$ python -q
>>> import numpy as np
>>> np.set_printoptions(precision=3, suppress=True, linewidth=140, floatmode="fixed")
>>> X = np.load("data.npy")
>>> X
array([[ 4,  5,  6,  7],
       [ 8,  9, 10, 11],
       [12, 13, 14, 15],
       [16, 17, 18, 19]])
>>> # looks like rank 2
>>> A2 = X / np.linalg.norm(X, axis=1, keepdims=True)
>>> C2 = A2 @ A2.T
>>> np.linalg.norm(A2, axis=1)
array([1.000, 1.000, 1.000, 1.000])
>>> round(float(np.degrees(np.arccos(np.clip(C2[3, 2], -1, 1)))), 3)
1.079
>>> (C2 - 2 * np.eye(4)).round(6).argmax(axis=1)
array([1, 2, 3, 2])
>>> np.argwhere(np.triu(np.abs(C2) > 0.95, 1))
array([[0, 1],
       [0, 2],
       [0, 3],
       [1, 2],
       [1, 3],
       [2, 3]])
>>> C2
array([[1.000, 0.997, 0.993, 0.991],
       [0.997, 1.000, 0.999, 0.999],
       [0.993, 0.999, 1.000, 1.000],
       [0.991, 0.999, 1.000, 1.000]])
>>> w, evecs = np.linalg.eigh(C2)
>>> np.round(evecs.T @ C2 @ evecs, 3) + 0
array([[0.000, 0.000, 0.000, 0.000],
       [0.000, 0.000, 0.000, 0.000],
       [0.000, 0.000, 0.011, 0.000],
       [0.000, 0.000, 0.000, 3.989]])
>>> np.abs(evecs[:, -1]).round(6).argmax()
np.int64(1)
>>> np.abs(evecs[:, -1])
array([0.499, 0.501, 0.500, 0.500])
>>> evecs @ np.diag(w) @ evecs.T
array([[1.000, 0.997, 0.993, 0.991],
       [0.997, 1.000, 0.999, 0.999],
       [0.993, 0.999, 1.000, 1.000],
       [0.991, 0.999, 1.000, 1.000]])
>>> x0 = np.array([5, 2, 5, 3])
>>> h = np.maximum(X @ x0, 0)
>>> np.tanh(X @ x0)
array([1.000, 1.000, 1.000, 1.000])
>>> np.maximum(X @ x0, 0) - np.maximum(-X @ x0, 0)
array([ 81, 141, 201, 261])
>>> np.maximum(X @ (3 * x0), 0)
array([243, 423, 603, 783])
>>> print(np.flatnonzero(h > 1e-9))
[0 1 2 3]
>>> E = np.array([[5.0, 1.0, 0.0, 0.0],
...     [0.0, 5.0, 1.0, 0.0],
...     [0.0, 0.0, 5.0, 1.0],
...     [0.0, 0.0, 0.0, 5.0]])
>>> # triangular
>>> x0 = np.array([3, 3, 2, 3])
>>> E @ x0
array([18.000, 17.000, 13.000, 15.000])
>>> np.linalg.norm(E @ x0) <= np.linalg.norm(E, 2) * np.linalg.norm(x0) + 1e-9
np.True_
>>> print(np.sign((E @ x0).round(6)))
[1.000 1.000 1.000 1.000]
